% python3 -q
>>> import numpy as np
>>> import numpy.linalg as la
>>> np.set_printoptions(precision=1, suppress=True, linewidth=160)
>>> def tidy(a):
...     return np.round(a, 1) + 0
... 
>>> M = np.array([[0, 0, 0, 0, 1, 0, 0, 0],
...     [0, 0, 0, 0, 0, 1, 0, 0],
...     [0, 0, 0, 1, 0, 0, 0, 0],
...     [0, 0, 0, 0, 0, 0, 0, 1],
...     [0, 1, 0, 0, 0, 0, 0, 0],
...     [1, 0, 0, 0, 0, 0, 0, 0],
...     [0, 0, 1, 0, 0, 0, 0, 0],
...     [0, 0, 0, 0, 0, 0, 1, 0]])
>>> vec = np.array([0, -4, 6, -4, 8, 9, 5, 8])
>>> tidy(la.det(M))
np.float64(1.0)
>>> tidy(np.abs(la.eigvals(M)))
array([1., 1., 1., 1., 1., 1., 1., 1.])
>>> M.T @ M
array([[1, 0, 0, 0, 0, 0, 0, 0],
       [0, 1, 0, 0, 0, 0, 0, 0],
       [0, 0, 1, 0, 0, 0, 0, 0],
       [0, 0, 0, 1, 0, 0, 0, 0],
       [0, 0, 0, 0, 1, 0, 0, 0],
       [0, 0, 0, 0, 0, 1, 0, 0],
       [0, 0, 0, 0, 0, 0, 1, 0],
       [0, 0, 0, 0, 0, 0, 0, 1]])
>>> M @ M.T
array([[1, 0, 0, 0, 0, 0, 0, 0],
       [0, 1, 0, 0, 0, 0, 0, 0],
       [0, 0, 1, 0, 0, 0, 0, 0],
       [0, 0, 0, 1, 0, 0, 0, 0],
       [0, 0, 0, 0, 1, 0, 0, 0],
       [0, 0, 0, 0, 0, 1, 0, 0],
       [0, 0, 0, 0, 0, 0, 1, 0],
       [0, 0, 0, 0, 0, 0, 0, 1]])
>>> tidy(la.pinv(M))
array([[0., 0., 0., 0., 0., 1., 0., 0.],
       [0., 0., 0., 0., 1., 0., 0., 0.],
       [0., 0., 0., 0., 0., 0., 1., 0.],
       [0., 0., 1., 0., 0., 0., 0., 0.],
       [1., 0., 0., 0., 0., 0., 0., 0.],
       [0., 1., 0., 0., 0., 0., 0., 0.],
       [0., 0., 0., 0., 0., 0., 0., 1.],
       [0., 0., 0., 1., 0., 0., 0., 0.]])
>>> M[:, 4] @ M[:, 2]
np.int64(0)
>>> tidy(la.norm(M, axis=0))
array([1., 1., 1., 1., 1., 1., 1., 1.])
>>> other = M / la.norm(M, axis=1, keepdims=True)
>>> cov = other @ other.T
>>> cov
array([[1., 0., 0., 0., 0., 0., 0., 0.],
       [0., 1., 0., 0., 0., 0., 0., 0.],
       [0., 0., 1., 0., 0., 0., 0., 0.],
       [0., 0., 0., 1., 0., 0., 0., 0.],
       [0., 0., 0., 0., 1., 0., 0., 0.],
       [0., 0., 0., 0., 0., 1., 0., 0.],
       [0., 0., 0., 0., 0., 0., 1., 0.],
       [0., 0., 0., 0., 0., 0., 0., 1.]])
>>> (np.abs(cov) > 0.9).astype(int)
array([[1, 0, 0, 0, 0, 0, 0, 0],
       [0, 1, 0, 0, 0, 0, 0, 0],
       [0, 0, 1, 0, 0, 0, 0, 0],
       [0, 0, 0, 1, 0, 0, 0, 0],
       [0, 0, 0, 0, 1, 0, 0, 0],
       [0, 0, 0, 0, 0, 1, 0, 0],
       [0, 0, 0, 0, 0, 0, 1, 0],
       [0, 0, 0, 0, 0, 0, 0, 1]])
>>> (cov - 2 * np.eye(8)).round(6).argmax(axis=1)
array([1, 0, 0, 0, 0, 0, 0, 0])
